$ python -q
>>> import numpy as np
>>> np.set_printoptions(precision=1, suppress=True, linewidth=160, legacy="1.25")
>>> K = np.load("run9.npy")
>>> print(K)
[[0 1 0 0 0 0]
 [0 0 0 0 0 1]
 [0 0 0 1 0 0]
 [0 0 1 0 0 0]
 [1 0 0 0 0 0]
 [0 0 0 0 1 0]]
>>> # splits into 2 blocks
>>> print(np.linalg.norm(K, axis=0))
[1. 1. 1. 1. 1. 1.]
>>> print(K[:, 5] @ K[:, 3])
0
>>> gram = K.T @ K
>>> print(np.allclose(gram, gram.T))
True
>>> print(np.linalg.svd(K, compute_uv=False) ** 2)
[1. 1. 1. 1. 1. 1.]
>>> print((K @ K.T).shape)
(6, 6)
>>> print(np.diag(gram))
[1 1 1 1 1 1]
>>> f = np.array([-2, -2, 3, -3, -3, 2])
>>> out = K + np.outer(f, np.eye(6)[1])
>>> print(np.linalg.matrix_rank(np.linalg.inv(out) - np.linalg.inv(K), tol=1e-8))
1
>>> print(np.linalg.matrix_rank(out - K))
1
>>> print(out)
[[ 0. -1.  0.  0.  0.  0.]
 [ 0. -2.  0.  0.  0.  1.]
 [ 0.  3.  0.  1.  0.  0.]
 [ 0. -3.  1.  0.  0.  0.]
 [ 1. -3.  0.  0.  0.  0.]
 [ 0.  2.  0.  0.  1.  0.]]
>>> rng = np.random.default_rng(445)
>>> z = rng.permutation(6)
>>> print(z)
[2 5 1 0 3 4]
>>> out = K[z][:, z]
>>> print(round(np.linalg.det(out), 1), round(float(np.linalg.det(K[z])), 1))
1.0 -1.0
>>> print(np.allclose(out, K))
False
>>> x = np.array([-6, 0, 6, -9, -7, -8])
>>> a = np.maximum(K @ x, 0)
>>> print(np.maximum(K @ x, 0) - np.maximum(-K @ x, 0))
[ 0 -8 -9  6 -6 -7]
>>> print(np.maximum(K @ (3 * x), 0))
[ 0  0  0 18  0  0]
>>> print(np.flatnonzero(a > 1e-9))
[3]
>>> print(K * (a > 1e-9)[:, None])
[[0 0 0 0 0 0]
 [0 0 0 0 0 0]
 [0 0 0 0 0 0]
 [0 0 1 0 0 0]
 [0 0 0 0 0 0]
 [0 0 0 0 0 0]]
>>> print(np.tanh(K @ x))
[ 0. -1. -1.  1. -1. -1.]
>>> print(K.T @ a)
[0 0 6 0 0 0]
>>> data = np.load("sample3.npy")
>>> print(data.round(1) + 0)
[[ 0.   1.  -1.  -0.8 -0.7]
 [-1.   1.4 -1.  -1.8 -1.4]
 [-0.5  0.3 -0.1 -0.6 -0.4]
 [ 0.1  0.5 -0.5 -0.3 -0.3]
 [-2.8  0.9  0.2 -2.8 -1.8]
 [ 0.8 -1.3  0.9  1.6  1.2]
 [-2.8 -0.1  1.1 -2.1 -1.2]
 [ 2.5  0.  -0.9  1.9  1.1]
 [ 0.9  1.1 -1.4 -0.2 -0.3]
 [-2.  -0.2  1.  -1.3 -0.7]
 [ 2.9 -0.3 -0.8  2.4  1.5]
 [ 0.   0.3 -0.3 -0.2 -0.2]
 [-0.7  0.3  0.  -0.7 -0.5]]
>>> # rows and columns are dependent
>>> print((np.linalg.matrix_power((K != 0) + (K.T != 0) + np.eye(6), 6) > 0).astype(int))
[[1 1 0 0 1 1]
 [1 1 0 0 1 1]
 [0 0 1 1 0 0]
 [0 0 1 1 0 0]
 [1 1 0 0 1 1]
 [1 1 0 0 1 1]]
>>> print(np.flatnonzero(np.linalg.matrix_power((K != 0) + (K.T != 0) + np.eye(6), 6)[1]))
[0 1 4 5]
>>> print(round(float(np.linalg.det(K)), 1))
1.0
>>> print(np.round(np.sort(np.linalg.eigvals(K).real), 1) + 0)
[-1. -1.  0.  0.  1.  1.]
>>> print((K != 0).astype(int))
[[0 1 0 0 0 0]
 [0 0 0 0 0 1]
 [0 0 0 1 0 0]
 [0 0 1 0 0 0]
 [1 0 0 0 0 0]
 [0 0 0 0 1 0]]
>>> m1 = np.array([[0.5, -0.7, -0.7, -0.6, 1.1, 0.6, 0.6, 0.8],
...     [-1.1, -0.8, -0.6, 0.4, 0.8, 0.4, -0.1, -0.6],
...     [-0.5, -0.2, -0.5, 1.0, -0.2, 1.0, -0.1, 0.9],
...     [-0.1, 0.0, -0.8, 0.1, -1.4, 0.2, -0.9, -0.7],
...     [-0.3, 1.9, 0.0, 0.3, 0.3, 0.1, -0.5, -1.4],
...     [0.9, -0.3, 0.3, 0.3, -0.9, 1.6, -0.8, -0.1],
...     [0.2, -1.4, 0.0, 0.3, -0.1, 0.4, 0.5, -0.1],
...     [-0.8, 1.2, 0.9, -0.5, 1.9, -1.7, -0.6, 2.0],
...     [-1.7, 0.9, 1.2, -0.6, 0.8, -0.2, -0.1, 0.2]])
>>> m1[8] = m1[2] + 0.1 * rng.normal(size=8)
>>> print(m1)
[[ 0.5 -0.7 -0.7 -0.6  1.1  0.6  0.6  0.8]
 [-1.1 -0.8 -0.6  0.4  0.8  0.4 -0.1 -0.6]
 [-0.5 -0.2 -0.5  1.  -0.2  1.  -0.1  0.9]
 [-0.1  0.  -0.8  0.1 -1.4  0.2 -0.9 -0.7]
 [-0.3  1.9  0.   0.3  0.3  0.1 -0.5 -1.4]
 [ 0.9 -0.3  0.3  0.3 -0.9  1.6 -0.8 -0.1]
 [ 0.2 -1.4  0.   0.3 -0.1  0.4  0.5 -0.1]
 [-0.8  1.2  0.9 -0.5  1.9 -1.7 -0.6  2. ]
 [-0.4 -0.1 -0.6  1.  -0.2  1.  -0.2  1. ]]
>>> f, r1 = m1[1], m1[2]
>>> print(round(float(f @ f), 1))
3.5
>>> pr = (f @ r1) / (f @ f) * f
>>> print(np.round(np.outer(f, r1), 1) + 0)
[[ 0.6  0.2  0.6 -1.1  0.2 -1.1  0.1 -1. ]
 [ 0.4  0.2  0.4 -0.8  0.2 -0.8  0.1 -0.7]
 [ 0.3  0.1  0.3 -0.6  0.1 -0.6  0.1 -0.5]
 [-0.2 -0.1 -0.2  0.4 -0.1  0.4  0.   0.4]
 [-0.4 -0.2 -0.4  0.8 -0.2  0.8 -0.1  0.7]
 [-0.2 -0.1 -0.2  0.4 -0.1  0.4  0.   0.4]
 [ 0.   0.   0.  -0.1  0.  -0.1  0.  -0.1]
 [ 0.3  0.1  0.3 -0.6  0.1 -0.6  0.1 -0.5]]
>>> print(pr.round(1) + 0)
[-0.3 -0.3 -0.2  0.1  0.3  0.1  0.  -0.2]
>>> print(round(float((r1 - pr) @ f), 1))
0.0
>>> print(round(np.linalg.norm(f + r1) ** 2 + np.linalg.norm(f - r1) ** 2, 1))
13.9
>>> print(r1 - pr)
[-0.2  0.1 -0.3  0.9 -0.5  0.9 -0.1  1.1]
